$ ipython --no-banner

In [1]: import numpy as np

In [2]: np.set_printoptions(precision=2, suppress=True, linewidth=200)

In [3]: tidy = lambda a: np.round(a, 2) + 0

In [4]: mat = np.load("test5.npy")

In [5]: print(mat)
[[2 2 3]
 [1 2 2]
 [1 3 0]
 [2 1 0]
 [2 0 2]
 [1 2 0]
 [1 0 1]]

In [6]: proj = mat @ np.linalg.solve(mat.T @ mat, mat.T)

In [7]: print(tidy(np.linalg.eigvalsh(proj)))
[0. 0. 0. 0. 1. 1. 1.]

In [8]: ang = np.radians(90)

In [9]: r_ = np.eye(3)

In [10]: r_[2, 2] = r_[1, 1] = np.cos(ang)

In [11]: r_[2, 1], r_[1, 2] = -np.sin(ang), np.sin(ang)

In [12]: print(tidy(r_))
[[ 1.  0.  0.]
 [ 0.  0.  1.]
 [ 0. -1.  0.]]

In [13]: A2 = mat @ r_.T

In [14]: print(tidy(A2))
[[ 2.  3. -2.]
 [ 1.  2. -2.]
 [ 1.  0. -3.]
 [ 2.  0. -1.]
 [ 2.  2.  0.]
 [ 1.  0. -2.]
 [ 1.  1.  0.]]

In [15]: x0 = np.array([3, -3, 0])

In [16]: y = mat @ x0

In [17]: c, lr = np.zeros(3), 1 / np.linalg.norm(mat, 2) ** 2

In [18]: for i in range(30):
    ...:     c -= lr * mat.T @ (mat @ c - y)
    ...:     if i % 10 == 0: print(i, round(np.linalg.norm(mat @ c - y), 2))
    ...: 
0 8.46
10 2.55
20 1.17

In [19]: print(tidy(c))
[ 2.73 -2.91  0.17]

In [20]: data = np.loadtxt("case14.csv", delimiter=",")

In [21]: print(tidy(data))
[[ 0.81 -0.59]
 [ 0.59  0.81]]

In [22]: blk = np.stack([data, -3 * data, data[::-1]])

In [23]: print(np.einsum("bij,cij->bc", blk, blk))
[[ 2. -6.  0.]
 [-6. 18.  0.]
 [ 0.  0.  2.]]

In [24]: print((blk @ data.T).shape)
(3, 2, 2)

In [25]: print(np.linalg.matrix_rank(blk.reshape(3, -1)))
2

In [26]: print(tidy(blk.sum(axis=0)))
[[-1.03  1.98]
 [-0.37 -2.21]]

In [27]: rng = np.random.default_rng(27992)

In [28]: idx = rng.permutation(2)

In [29]: A2 = data[:, idx] * rng.choice([-1, 1], 2)

In [30]: print(tidy(A2))
[[-0.81 -0.59]
 [-0.59  0.81]]

In [31]: left, _, vt = np.linalg.svd(data.T @ A2)

In [32]: print(idx)
[0 1]

In [33]: print(tidy(np.linalg.lstsq(data, A2)[0]))
[[-1.  0.]
 [ 0.  1.]]

In [34]: print(tidy(left @ vt))
[[-1.  0.]
 [ 0.  1.]]

In [35]: print(tidy(np.linalg.norm(data, axis=0)))
[1. 1.]

In [36]: print(tidy(data.T @ data))
[[1. 0.]
 [0. 1.]]

In [37]: print(tidy(np.linalg.svd(data, compute_uv=False)))
[1. 1.]

In [38]: print(tidy(np.linalg.pinv(data)))
[[ 0.81  0.59]
 [-0.59  0.81]]

In [39]: def softmax(z):
    ...:     e = np.exp(z - z.max(axis=-1, keepdims=True))
    ...:     return e / e.sum(axis=-1, keepdims=True)
    ...: 

In [40]: print(tidy(softmax(data[0] + 3)))
[0.8 0.2]

In [41]: print(softmax(data).sum(axis=1))
[1. 1.]

In [42]: S = data @ data.T / np.sqrt(2)

In [43]: print(softmax(S).round(6).argmax(axis=1))
[0 1]

In [44]: print(tidy(softmax(S)[0] @ data))
[ 0.74 -0.13]

In [45]: print(tidy(softmax(S)))
[[0.67 0.33]
 [0.33 0.67]]

In [46]: E = np.loadtxt("data.csv", delimiter=",")

In [47]: print(E)
[[ 0.  0.  8.  1. 12.]
 [ 0.  0.  6.  0.  0.]
 [ 0.  0.  4. 12.  0.]
 [ 0.  0.  2.  7.  0.]
 [ 0.  5.  0. 14.  6.]
 [ 0. 12.  0.  8.  0.]
 [ 0. 15.  0.  7.  0.]
 [ 0.  0.  4.  1.  0.]
 [ 4.  0.  0.  0.  0.]
 [ 0.  0. 12.  0.  4.]
 [10.  2.  0.  9.  0.]
 [ 3.  0.  1.  0.  0.]
 [ 1.  0.  8.  0.  0.]]

In [48]: ang = np.radians(36)

In [49]: r_ = np.eye(5)

In [50]: r_[3, 3] = r_[0, 0] = np.cos(ang)

In [51]: r_[3, 0], r_[0, 3] = -np.sin(ang), np.sin(ang)

In [52]: print(tidy(r_))
[[ 0.81  0.    0.    0.59  0.  ]
 [ 0.    1.    0.    0.    0.  ]
 [ 0.    0.    1.    0.    0.  ]
 [-0.59  0.    0.    0.81  0.  ]
 [ 0.    0.    0.    0.    1.  ]]

In [53]: A2 = E @ r_.T

In [54]: print(np.allclose(E @ E.T, A2 @ A2.T))
True

In [55]: print(tidy(np.linalg.svd(E, compute_uv=False)), tidy(np.linalg.svd(A2, compute_uv=False)))
[28.9  20.47 13.89 10.73  9.38] [28.9  20.47 13.89 10.73  9.38]

In [56]: print(np.allclose(np.linalg.norm(E, axis=1), np.linalg.norm(A2, axis=1)))
True

In [57]: idx = E[:, 1] > np.median(E[:, 1])

In [58]: r0 = E[idx].mean(axis=0) - E[~idx].mean(axis=0)

In [59]: print(idx.astype(int))
[0 0 0 0 1 1 1 0 0 0 1 0 0]

In [60]: F = np.array([[-1, 0, 2, 0, 1, 0],
    ...:     [2, 0, -2, 0, -1, 2],
    ...:     [1, 0, 2, -2, -1, -1],
    ...:     [2, -1, -1, -2, -2, 2],
    ...:     [2, 2, 1, -1, 1, 0],
    ...:     [-2, -1, 1, -2, 0, -1],
    ...:     [0, 2, -2, 2, -2, -1],
    ...:     [2, 1, 1, 1, -1, -1]])

In [61]: F[:, 1] = -2 * F[:, 3]

In [62]: print(F)
[[-1  0  2  0  1  0]
 [ 2  0 -2  0 -1  2]
 [ 1  4  2 -2 -1 -1]
 [ 2  4 -1 -2 -2  2]
 [ 2  2  1 -1  1  0]
 [-2  4  1 -2  0 -1]
 [ 0 -4 -2  2 -2 -1]
 [ 2 -2  1  1 -1 -1]]

In [63]: # rows and columns are dependent

In [64]: rk = np.linalg.matrix_rank(F)

In [65]: print(rk)
5

In [66]: null = np.linalg.svd(F)[2][rk:].T

In [67]: print(tidy(F @ null))
[[0.]
 [0.]
 [0.]
 [0.]
 [0.]
 [0.]
 [0.]
 [0.]]

In [68]: print(null.shape)
(6, 1)

In [69]: print([int(np.linalg.matrix_rank(F[:, :j + 1])) for j in range(6)])
[1, 2, 3, 3, 4, 5]

In [70]: print(np.allclose(F @ null, 0))
True

In [71]: print(F[6] @ F[1])
4

In [72]: print(tidy(np.linalg.norm(F, 1)), tidy(np.linalg.norm(F, np.inf)))
20.0 13.0

In [73]: left, sv, vt = np.linalg.svd(F)

In [74]: V = vt[:(sv > 1e-8).sum()]

In [75]: x0 = F[2] + 3 * F[6] + rng.integers(2) * np.eye(6)[2]

In [76]: print(x0)
[ 1. -8. -4.  4. -7. -4.]

In [77]: print(tidy(np.diag(V.T @ V)))
[1.  0.8 1.  0.2 1.  1. ]

In [78]: print(tidy(np.linalg.norm(x0 - V.T @ V @ x0)))
0.0

In [79]: print(np.allclose(V.T @ V @ x0, x0))
True

In [80]: print(tidy(V.T @ V))
[[ 1.   0.   0.   0.   0.   0. ]
 [ 0.   0.8  0.  -0.4  0.   0. ]
 [ 0.   0.   1.   0.   0.   0. ]
 [ 0.  -0.4  0.   0.2  0.   0. ]
 [ 0.   0.   0.   0.   1.   0. ]
 [ 0.   0.   0.   0.   0.   1. ]]

In [81]: M = np.array([[3.0, 0.0, 2.0, 0.0, 0.0],
    ...:     [0.0, 3.0, 0.0, 2.0, 2.0],
    ...:     [2.0, 0.0, 3.0, 0.0, 0.0],
    ...:     [0.0, 2.0, 0.0, 3.0, 2.0],
    ...:     [0.0, 2.0, 0.0, 2.0, 3.0]])

In [82]: # equal to its transpose

In [83]: print((np.linalg.matrix_power((M != 0) + (M.T != 0) + np.eye(5), 5) > 0).astype(int))
[[1 0 1 0 0]
 [0 1 0 1 1]
 [1 0 1 0 0]
 [0 1 0 1 1]
 [0 1 0 1 1]]

In [84]: print(tidy(np.sort(np.linalg.eigvals(M).real)))
[1. 1. 1. 5. 7.]

In [85]: print((M != 0).astype(int))
[[1 0 1 0 0]
 [0 1 0 1 1]
 [1 0 1 0 0]
 [0 1 0 1 1]
 [0 1 0 1 1]]

In [86]: print(M @ M)
[[13.  0. 12.  0.  0.]
 [ 0. 17.  0. 16. 16.]
 [12.  0. 13.  0.  0.]
 [ 0. 16.  0. 17. 16.]
 [ 0. 16.  0. 16. 17.]]

In [87]: left, sv, vt = np.linalg.svd(M, full_matrices=False)

In [88]: print(left.shape, sv.shape, vt.shape)
(5, 5) (5,) (5, 5)

In [89]: print((sv > 1e-8).sum())
5

In [90]: print(tidy(np.abs(vt[0])))
[0.   0.58 0.   0.58 0.58]

In [91]: print(tidy(sv / sv[0]))
[1.   0.71 0.14 0.14 0.14]

In [92]: print(tidy(np.linalg.norm(mat, 1)), tidy(np.linalg.norm(mat, np.inf)))
10.0 7.0

In [93]: print(tidy(np.linalg.norm(mat, axis=1)))
[4.12 3.   3.16 2.24 2.83 2.24 1.41]

In [94]: print(tidy(np.linalg.norm(mat[2] - mat[6])))
3.16

In [95]: print(tidy(np.linalg.norm(mat, axis=0)))
[4.   4.69 4.24]

In [96]: print(np.linalg.norm(mat, axis=1).argmax())
0

In [97]: evals, V = np.linalg.eigh(M)

In [98]: print(tidy(V.T @ V))
[[1. 0. 0. 0. 0.]
 [0. 1. 0. 0. 0.]
 [0. 0. 1. 0. 0.]
 [0. 0. 0. 1. 0.]
 [0. 0. 0. 0. 1.]]

In [99]: print(tidy(V.T @ M @ V))
[[1. 0. 0. 0. 0.]
 [0. 1. 0. 0. 0.]
 [0. 0. 1. 0. 0.]
 [0. 0. 0. 5. 0.]
 [0. 0. 0. 0. 7.]]

In [100]: print(np.abs(V[:, -1]).round(6).argmax())
1

In [101]: print((evals > 1e-8).sum(), (evals < -1e-8).sum())
5 0

In [102]: print(tidy(np.abs(V[:, -1])))
[0.   0.58 0.   0.58 0.58]

In [103]: print(tidy(V @ np.diag(evals) @ V.T))
[[3. 0. 2. 0. 0.]
 [0. 3. 0. 2. 2.]
 [2. 0. 3. 0. 0.]
 [0. 2. 0. 3. 2.]
 [0. 2. 0. 2. 3.]]

In [104]: print(tidy(np.linalg.svd(M, compute_uv=False)))
[7. 5. 1. 1. 1.]

In [105]: evals, V = np.linalg.eigh(M)

In [106]: x0 = np.array([3, 2, 2, 1, 3])

In [107]: print(x0 @ M @ x0)
149.0

In [108]: print(np.abs(M).sum(axis=1).max(), tidy(np.abs(evals).max()))
7.0 7.0

In [109]: print(tidy(np.linalg.eigvalsh(M[1:, 1:])))
[1. 1. 3. 7.]

In [110]: print(tidy(V * np.maximum(evals, 0) @ V.T))
[[3. 0. 2. 0. 0.]
 [0. 3. 0. 2. 2.]
 [2. 0. 3. 0. 0.]
 [0. 2. 0. 3. 2.]
 [0. 2. 0. 2. 3.]]

In [111]: print(tidy(V * np.abs(evals) @ V.T))
[[3. 0. 2. 0. 0.]
 [0. 3. 0. 2. 2.]
 [2. 0. 3. 0. 0.]
 [0. 2. 0. 3. 2.]
 [0. 2. 0. 2. 3.]]

In [112]: K = np.loadtxt("run18.csv", delimiter=",")

In [113]: print(tidy(K))
[[ 0.7  -0.39 -0.23]
 [-0.39  0.22  0.13]
 [-0.23  0.13  0.08]]

In [114]: # applying it twice changes nothing

In [115]: left, sv, vt = np.linalg.svd(K)

In [116]: print(tidy(sv))
[1. 0. 0.]

In [117]: A2 = left[:, :1] @ np.diag(sv[:1]) @ vt[:1]

In [118]: print(np.linalg.matrix_rank(A2))
1

In [119]: print(tidy(np.abs(K - A2).max()))
0.0

In [120]: print(tidy(np.linalg.norm(K - A2) / np.linalg.norm(K)))
0.0

In [121]: print(np.linalg.matrix_rank(K, rtol=0.05))
1

In [122]: print(tidy(np.linalg.norm(K - A2, 2)), tidy(sv[1]))
0.0 0.0

In [123]: evals, V = np.linalg.eigh(K)

In [124]: x0 = np.array([-1, 0, 2])

In [125]: print(tidy(V * np.abs(evals) @ V.T))
[[ 0.7  -0.39 -0.23]
 [-0.39  0.22  0.13]
 [-0.23  0.13  0.08]]

In [126]: print(tidy(x0 @ K @ x0 / (x0 @ x0)), tidy(evals[0]), evals[-1])
0.39 0.0 1.0

In [127]: print(tidy(np.abs(K).sum(axis=1).max()), np.abs(evals).max())
1.33 1.0

In [128]: print(tidy(V * np.maximum(evals, 0) @ V.T))
[[ 0.7  -0.39 -0.23]
 [-0.39  0.22  0.13]
 [-0.23  0.13  0.08]]

In [129]: print((np.sign(V[:, -1].round(6)) == np.sign(V[0, -1].round(6))).astype(int))
[1 0 0]

In [130]: print(np.einsum("ij,ji->", K, K))
1.0

In [131]: print(tidy(np.linalg.det(K.T)))
0.0

In [132]: print(tidy(np.linalg.eigvals(K)))
[1. 0. 0.]

In [133]: ang = np.radians(36)

In [134]: r_ = np.eye(3)

In [135]: r_[2, 2] = r_[1, 1] = np.cos(ang)

In [136]: r_[2, 1], r_[1, 2] = -np.sin(ang), np.sin(ang)

In [137]: print(tidy(r_))
[[ 1.    0.    0.  ]
 [ 0.    0.81  0.59]
 [ 0.   -0.59  0.81]]

In [138]: A2 = K @ r_.T

In [139]: print(tidy(np.abs(A2 - K).max(axis=0)))
[0.   0.06 0.27]

In [140]: print(tidy(np.linalg.det(r_)), tidy(np.trace(r_)))
1.0 2.62

In [141]: print(np.allclose(np.linalg.norm(K, axis=1), np.linalg.norm(A2, axis=1)))
True

In [142]: m1 = np.array([[3.0, 0.0, 2.0, 0.0, 2.0, 2.0, 0.0],
     ...:     [0.0, 3.0, 0.0, 2.0, 0.0, 0.0, 0.0],
     ...:     [2.0, 0.0, 3.0, 0.0, 2.0, 2.0, 0.0],
     ...:     [0.0, 2.0, 0.0, 3.0, 0.0, 0.0, 0.0],
     ...:     [2.0, 0.0, 2.0, 0.0, 3.0, 2.0, 0.0],
     ...:     [2.0, 0.0, 2.0, 0.0, 2.0, 3.0, 0.0],
     ...:     [0.0, 0.0, 0.0, 0.0, 0.0, 0.0, 3.0]])

In [143]: x0 = np.ones(7)

In [144]: for _ in range(5):
     ...:     x0 = m1 @ x0
     ...:     x0 /= np.linalg.norm(x0)
     ...:     print(round(x0 @ m1 @ x0, 2))
     ...: 
8.34
8.8
8.94
8.98
8.99

In [145]: print(tidy(np.linalg.eigvalsh(m1)[-1]))
9.0

In [146]: print(tidy(x0))
[0.5  0.03 0.5  0.03 0.5  0.5  0.  ]
